>>> import numpy as np
>>> import numpy.linalg as la
>>> np.set_printoptions(precision=2, suppress=True, linewidth=120, sign=" ")
>>> A = np.load("w.npy")
>>> print(A)
[[ 154  106  137  127   98  108   88   92  130  120]
 [ 106  126  123  103   93  103   89   71  128  101]
 [ 137  123  167  133  121  121  106  112  165  129]
 [ 127  103  133  157  112  118   87   84  127  120]
 [  98   93  121  112  120   97   77   85  123   96]
 [ 108  103  121  118   97  114   74   70  124  100]
 [  88   89  106   87   77   74   95   62  101   78]
 [  92   71  112   84   85   70   62  112  115  100]
 [ 130  128  165  127  123  124  101  115  174  124]
 [ 120  101  129  120   96  100   78  100  124  157]]
>>> # symmetric
>>> ev, evecs = la.eigh(A)
>>> np.abs(evecs[:, -1])
array([ 0.33,  0.3 ,  0.38,  0.34,  0.29,  0.3 ,  0.24,  0.26,  0.38,  0.32])
>>> np.unique(ev.round(6) + 0, return_counts=True)[1]
array([ 1,  1,  1,  1,  1,  1,  1,  1,  1,  1])
>>> M = np.load("layer4.npy")
>>> M
array([[146,  -8,  26,  -6, -20,  30,   3, -47],
       [ -8, 117, -19, -25,  -7,  -9,  14, -65],
       [ 26, -19, 112,  -5,   3,  34, -61,  12],
       [ -6, -25,  -5, 172,   4,  90, -43,  51],
       [-20,  -7,   3,   4, 107, -17,  15, -24],
       [ 30,  -9,  34,  90, -17,  98, -38,  20],
       [  3,  14, -61, -43,  15, -38,  91, -51],
       [-47, -65,  12,  51, -24,  20, -51, 190]])
>>> t = np.radians(60)
>>> R = np.eye(8)
>>> R[1, 1] = R[6, 6] = np.cos(t)
>>> R[1, 6], R[6, 1] = -np.sin(t), np.sin(t)
>>> print(R)
[[ 1.    0.    0.    0.    0.    0.    0.    0.  ]
 [ 0.    0.5   0.    0.    0.    0.   -0.87  0.  ]
 [ 0.    0.    1.    0.    0.    0.    0.    0.  ]
 [ 0.    0.    0.    1.    0.    0.    0.    0.  ]
 [ 0.    0.    0.    0.    1.    0.    0.    0.  ]
 [ 0.    0.    0.    0.    0.    1.    0.    0.  ]
 [ 0.    0.87  0.    0.    0.    0.    0.5   0.  ]
 [ 0.    0.    0.    0.    0.    0.    0.    1.  ]]
>>> other = M @ R.T
>>> round(la.det(R), 2), np.trace(R)
(np.float64(1.0), np.float64(7.0))
>>> x0 = np.array([5, -3, -1, -3, 5, 4, -3, 0])
>>> target = R @ x0
>>> target
array([ 5. ,  1.1, -1. , -3. ,  5. ,  4. , -4.1,  0. ])
>>> la.solve(R, R[:, 7])
array([ 0.,  0.,  0.,  0.,  0.,  0., -0.,  1.])
>>> la.solve(R, target)
array([ 5., -3., -1., -3.,  5.,  4., -3.,  0.])
>>> la.solve(R.T, R[0])
array([ 1., -0.,  0.,  0.,  0.,  0.,  0.,  0.])
>>> print(la.solve(R, 5 * target))
[ 25. -15.  -5. -15.  25.  20. -15.   0.]
>>> la.solve(R, target + R[:, 3])
array([ 5., -3., -1., -2.,  5.,  4., -3.,  0.])
>>> x0 = np.ones(8)
>>> for _ in range(4):
...     x0 = M @ x0
...     x0 /= la.norm(x0)
...     print(round(x0 @ M @ x0, 2))
... 
258.97
302.64
316.9
322.92
>>> round(la.eigvalsh(M)[-1], 2)
np.float64(327.11)
>>> W0 = np.load("m.npy")
>>> W0
array([[ 0.86, -0.84,  0.22, -0.22, -0.23,  0.56,  0.11,  0.4 ,  0.08, -0.2 , -0.34, -0.3 , -0.19],
       [-0.84,  1.47, -0.29,  0.22,  0.24, -0.21, -0.49, -0.05,  0.19, -0.2 ,  0.64,  0.24, -0.62],
       [ 0.22, -0.29,  1.12,  0.26, -0.21,  0.63, -0.33, -0.14,  0.03,  0.56,  0.04, -0.21, -0.24],
       [-0.22,  0.22,  0.26,  0.62,  0.16,  0.08, -0.32, -0.34,  0.16, -0.26, -0.37,  0.11,  0.22],
       [-0.23,  0.24, -0.21,  0.16,  1.29, -0.13,  0.13, -0.31, -0.21,  0.03, -0.13,  0.06,  0.08],
       [ 0.56, -0.21,  0.63,  0.08, -0.13,  1.02, -0.55,  0.17,  0.04, -0.55,  0.03, -0.42, -0.46],
       [ 0.11, -0.49, -0.33, -0.32,  0.13, -0.55,  0.79,  0.01, -0.25,  0.73, -0.39,  0.03,  0.01],
       [ 0.4 , -0.05, -0.14, -0.34, -0.31,  0.17,  0.01,  1.13,  0.17, -0.12,  0.37,  0.5 , -0.56],
       [ 0.08,  0.19,  0.03,  0.16, -0.21,  0.04, -0.25,  0.17,  1.23,  0.11,  0.35, -0.03,  0.24],
       [-0.2 , -0.2 ,  0.56, -0.26,  0.03, -0.55,  0.73, -0.12,  0.11,  2.24,  0.24,  0.02, -0.38],
       [-0.34,  0.64,  0.04, -0.37, -0.13,  0.03, -0.39,  0.37,  0.35,  0.24,  1.3 ,  0.18, -0.05],
       [-0.3 ,  0.24, -0.21,  0.11,  0.06, -0.42,  0.03,  0.5 , -0.03,  0.02,  0.18,  0.84,  0.2 ],
       [-0.19, -0.62, -0.24,  0.22,  0.08, -0.46,  0.01, -0.56,  0.24, -0.38, -0.05,  0.2 ,  2.1 ]])
>>> # symmetric, so the eigenvalues are real
>>> W1 = np.array([[0, 0, 0, 2],
...     [3, 1, 2, 2],
...     [2, 3, 0, 2],
...     [0, 3, 1, 2],
...     [3, 3, 1, 1],
...     [0, 1, 3, 0],
...     [3, 0, 3, 2],
...     [3, 2, 3, 3],
...     [0, 2, 2, 3],
...     [1, 2, 0, 3],
...     [0, 1, 3, 1],
...     [3, 3, 2, 3],
...     [3, 0, 1, 0]])
>>> b = np.array([1, 3, 3, 0])
>>> act = np.maximum(W0 @ W1 + b, 0)
>>> (act > 0).mean(axis=0)
array([ 0.77,  1.  ,  1.  ,  0.69])
>>> la.matrix_rank(act)
np.int64(4)
>>> W2 = np.array([[2, 1, 2], [2, 3, 3], [2, 1, 3], [2, 3, 3]])
>>> (act @ W2).round(6).argmax(axis=1)
array([ 2,  2,  2,  2,  2,  2,  2,  2,  2,  2,  2,  2,  2])
